$ python3 -q
>>> import numpy as np
>>> from numpy import linalg as LA
>>> np.set_printoptions(suppress=True, linewidth=120)
>>> rnd = lambda a: np.round(a, 2) + 0
>>> J = np.loadtxt("out18.csv", delimiter=",")
>>> J
array([[ 7.,  2.,  4.,  0.,  6.,  2.,  6.,  4.,  6.,  2.,  4.,  0.,  0.],
       [ 2.,  4.,  2.,  0.,  3.,  1.,  3.,  2.,  3.,  1.,  2.,  0.,  0.],
       [ 4.,  2.,  7.,  0.,  6.,  2.,  6.,  4.,  6.,  2.,  4.,  0.,  0.],
       [ 0.,  0.,  0.,  3.,  0.,  0.,  0.,  0.,  0.,  0.,  0.,  0.,  0.],
       [ 6.,  3.,  6.,  0., 12.,  3.,  9.,  6.,  9.,  3.,  6.,  0.,  0.],
       [ 2.,  1.,  2.,  0.,  3.,  4.,  3.,  2.,  3.,  1.,  2.,  0.,  0.],
       [ 6.,  3.,  6.,  0.,  9.,  3., 12.,  6.,  9.,  3.,  6.,  0.,  0.],
       [ 4.,  2.,  4.,  0.,  6.,  2.,  6.,  7.,  6.,  2.,  4.,  0.,  0.],
       [ 6.,  3.,  6.,  0.,  9.,  3.,  9.,  6., 12.,  3.,  6.,  0.,  0.],
       [ 2.,  1.,  2.,  0.,  3.,  1.,  3.,  2.,  3.,  4.,  2.,  0.,  0.],
       [ 4.,  2.,  4.,  0.,  6.,  2.,  6.,  4.,  6.,  2.,  7.,  0.,  0.],
       [ 0.,  0.,  0.,  0.,  0.,  0.,  0.,  0.,  0.,  0.,  0.,  3.,  0.],
       [ 0.,  0.,  0.,  0.,  0.,  0.,  0.,  0.,  0.,  0.,  0.,  0.,  3.]])
>>> Y = J / LA.norm(J, axis=1, keepdims=True)
>>> G = Y @ Y.T
>>> np.degrees(np.arccos(np.clip(G[12, 1], -1, 1)))
np.float64(90.0)
>>> W0 = np.load("m.npy")
>>> rnd(W0)
array([[-0.4 ,  0.45,  0.14, -0.59,  0.1 , -0.4 ,  0.17,  0.26],
       [ 0.43, -0.42,  0.28, -0.17,  0.22, -0.64,  0.08, -0.25],
       [-0.51, -0.24, -0.03,  0.15,  0.44, -0.17, -0.66, -0.02],
       [ 0.23,  0.44, -0.47, -0.21, -0.08, -0.14, -0.36, -0.58],
       [-0.2 , -0.49, -0.74, -0.19, -0.19, -0.18,  0.23,  0.14],
       [ 0.46,  0.26, -0.33,  0.23,  0.44, -0.16, -0.06,  0.58],
       [ 0.11, -0.01,  0.15,  0.06, -0.71, -0.31, -0.48,  0.37],
       [ 0.29, -0.26,  0.05, -0.68,  0.12,  0.48, -0.33,  0.2 ]])
>>> # columns are unit length and at right angles
>>> f, v = W0[4], W0[7]
>>> f @ f
np.float64(1.0)
>>> pr = (f @ v) / (f @ f) * f
>>> LA.matrix_rank(np.outer(f, v))
np.int64(1)
>>> rnd(np.outer(f, v))
array([[-0.06,  0.05, -0.01,  0.14, -0.02, -0.09,  0.07, -0.04],
       [-0.14,  0.12, -0.03,  0.33, -0.06, -0.23,  0.16, -0.1 ],
       [-0.21,  0.19, -0.04,  0.5 , -0.09, -0.35,  0.24, -0.15],
       [-0.05,  0.05, -0.01,  0.13, -0.02, -0.09,  0.06, -0.04],
       [-0.06,  0.05, -0.01,  0.13, -0.02, -0.09,  0.06, -0.04],
       [-0.05,  0.05, -0.01,  0.12, -0.02, -0.09,  0.06, -0.04],
       [ 0.07, -0.06,  0.01, -0.16,  0.03,  0.11, -0.08,  0.05],
       [ 0.04, -0.04,  0.01, -0.1 ,  0.02,  0.07, -0.05,  0.03]])
>>> Y = LA.inv(W0)
>>> print((np.abs(Y) > 1e-9).astype(int))
[[1 1 1 1 1 1 1 1]
 [1 1 1 1 1 1 1 1]
 [1 1 1 1 1 1 1 1]
 [1 1 1 1 1 1 1 1]
 [1 1 1 1 1 1 1 1]
 [1 1 1 1 1 1 1 1]
 [1 1 1 1 1 1 1 1]
 [1 1 1 1 1 1 1 1]]
>>> rnd(LA.det(W0) * LA.det(Y))
np.float64(1.0)
>>> print(rnd(LA.cond(W0)))
1.0
>>> rnd(W0.reshape(2, -1))
array([[-0.4 ,  0.45,  0.14, -0.59,  0.1 , -0.4 ,  0.17,  0.26,  0.43, -0.42,  0.28, -0.17,  0.22, -0.64,  0.08,
        -0.25, -0.51, -0.24, -0.03,  0.15,  0.44, -0.17, -0.66, -0.02,  0.23,  0.44, -0.47, -0.21, -0.08, -0.14,
        -0.36, -0.58],
       [-0.2 , -0.49, -0.74, -0.19, -0.19, -0.18,  0.23,  0.14,  0.46,  0.26, -0.33,  0.23,  0.44, -0.16, -0.06,
         0.58,  0.11, -0.01,  0.15,  0.06, -0.71, -0.31, -0.48,  0.37,  0.29, -0.26,  0.05, -0.68,  0.12,  0.48,
        -0.33,  0.2 ]])
>>> rnd(W0.ravel(order="F"))
array([-0.4 ,  0.43, -0.51,  0.23, -0.2 ,  0.46,  0.11,  0.29,  0.45, -0.42, -0.24,  0.44, -0.49,  0.26, -0.01, -0.26,
        0.14,  0.28, -0.03, -0.47, -0.74, -0.33,  0.15,  0.05, -0.59, -0.17,  0.15, -0.21, -0.19,  0.23,  0.06, -0.68,
        0.1 ,  0.22,  0.44, -0.08, -0.19,  0.44, -0.71,  0.12, -0.4 , -0.64, -0.17, -0.14, -0.18, -0.16, -0.31,  0.48,
        0.17,  0.08, -0.66, -0.36,  0.23, -0.06, -0.48, -0.33,  0.26, -0.25, -0.02, -0.58,  0.14,  0.58,  0.37,  0.2 ])
>>> blk = W0.reshape(8, 2, -1)
>>> rnd(np.einsum("ihd,ihd->ih", blk, blk))
array([[0.74, 0.26],
       [0.47, 0.53],
       [0.34, 0.66],
       [0.51, 0.49],
       [0.86, 0.14],
       [0.44, 0.56],
       [0.04, 0.96],
       [0.61, 0.39]])
>>> rnd(np.swapaxes(blk, 1, 2)[1])
array([[ 0.43,  0.22],
       [-0.42, -0.64],
       [ 0.28,  0.08],
       [-0.17, -0.25]])
>>> rnd(blk.sum(axis=1))
array([[-0.3 ,  0.05,  0.31, -0.33],
       [ 0.64, -1.06,  0.37, -0.42],
       [-0.07, -0.4 , -0.69,  0.13],
       [ 0.15,  0.3 , -0.84, -0.78],
       [-0.39, -0.67, -0.5 , -0.05],
       [ 0.89,  0.09, -0.39,  0.82],
       [-0.59, -0.33, -0.33,  0.43],
       [ 0.4 ,  0.22, -0.28, -0.48]])
>>> rnd(W0.T @ W0)
array([[1., 0., 0., 0., 0., 0., 0., 0.],
       [0., 1., 0., 0., 0., 0., 0., 0.],
       [0., 0., 1., 0., 0., 0., 0., 0.],
       [0., 0., 0., 1., 0., 0., 0., 0.],
       [0., 0., 0., 0., 1., 0., 0., 0.],
       [0., 0., 0., 0., 0., 1., 0., 0.],
       [0., 0., 0., 0., 0., 0., 1., 0.],
       [0., 0., 0., 0., 0., 0., 0., 1.]])
>>> rnd(LA.norm(W0, axis=0))
array([1., 1., 1., 1., 1., 1., 1., 1.])
>>> def softmax(z):
...     e = np.exp(z - z.max(axis=-1, keepdims=True))
...     return e / e.sum(axis=-1, keepdims=True)
... 
>>> rnd(softmax(W0[0]))
array([0.08, 0.19, 0.14, 0.07, 0.13, 0.08, 0.14, 0.16])
>>> print(rnd(softmax(10 * W0[0])))
[0.   0.78 0.03 0.   0.02 0.   0.05 0.12]
>>> scores = W0 @ W0.T / np.sqrt(8)
>>> rnd(softmax(scores + np.triu(np.full(scores.shape, -np.inf), 1)))
array([[1.  , 0.  , 0.  , 0.  , 0.  , 0.  , 0.  , 0.  ],
       [0.41, 0.59, 0.  , 0.  , 0.  , 0.  , 0.  , 0.  ],
       [0.29, 0.29, 0.42, 0.  , 0.  , 0.  , 0.  , 0.  ],
       [0.23, 0.23, 0.23, 0.32, 0.  , 0.  , 0.  , 0.  ],
       [0.18, 0.18, 0.18, 0.18, 0.26, 0.  , 0.  , 0.  ],
       [0.16, 0.16, 0.16, 0.16, 0.16, 0.22, 0.  , 0.  ],
       [0.13, 0.13, 0.13, 0.13, 0.13, 0.13, 0.19, 0.  ],
       [0.12, 0.12, 0.12, 0.12, 0.12, 0.12, 0.12, 0.17]])
>>> rnd(softmax(scores)[0] @ W0)
array([ 0.03, -0.01, -0.11, -0.2 ,  0.04, -0.2 , -0.16,  0.1 ])
>>> rnd(softmax(scores))
array([[0.17, 0.12, 0.12, 0.12, 0.12, 0.12, 0.12, 0.12],
       [0.12, 0.17, 0.12, 0.12, 0.12, 0.12, 0.12, 0.12],
       [0.12, 0.12, 0.17, 0.12, 0.12, 0.12, 0.12, 0.12],
       [0.12, 0.12, 0.12, 0.17, 0.12, 0.12, 0.12, 0.12],
       [0.12, 0.12, 0.12, 0.12, 0.17, 0.12, 0.12, 0.12],
       [0.12, 0.12, 0.12, 0.12, 0.12, 0.17, 0.12, 0.12],
       [0.12, 0.12, 0.12, 0.12, 0.12, 0.12, 0.17, 0.12],
       [0.12, 0.12, 0.12, 0.12, 0.12, 0.12, 0.12, 0.17]])
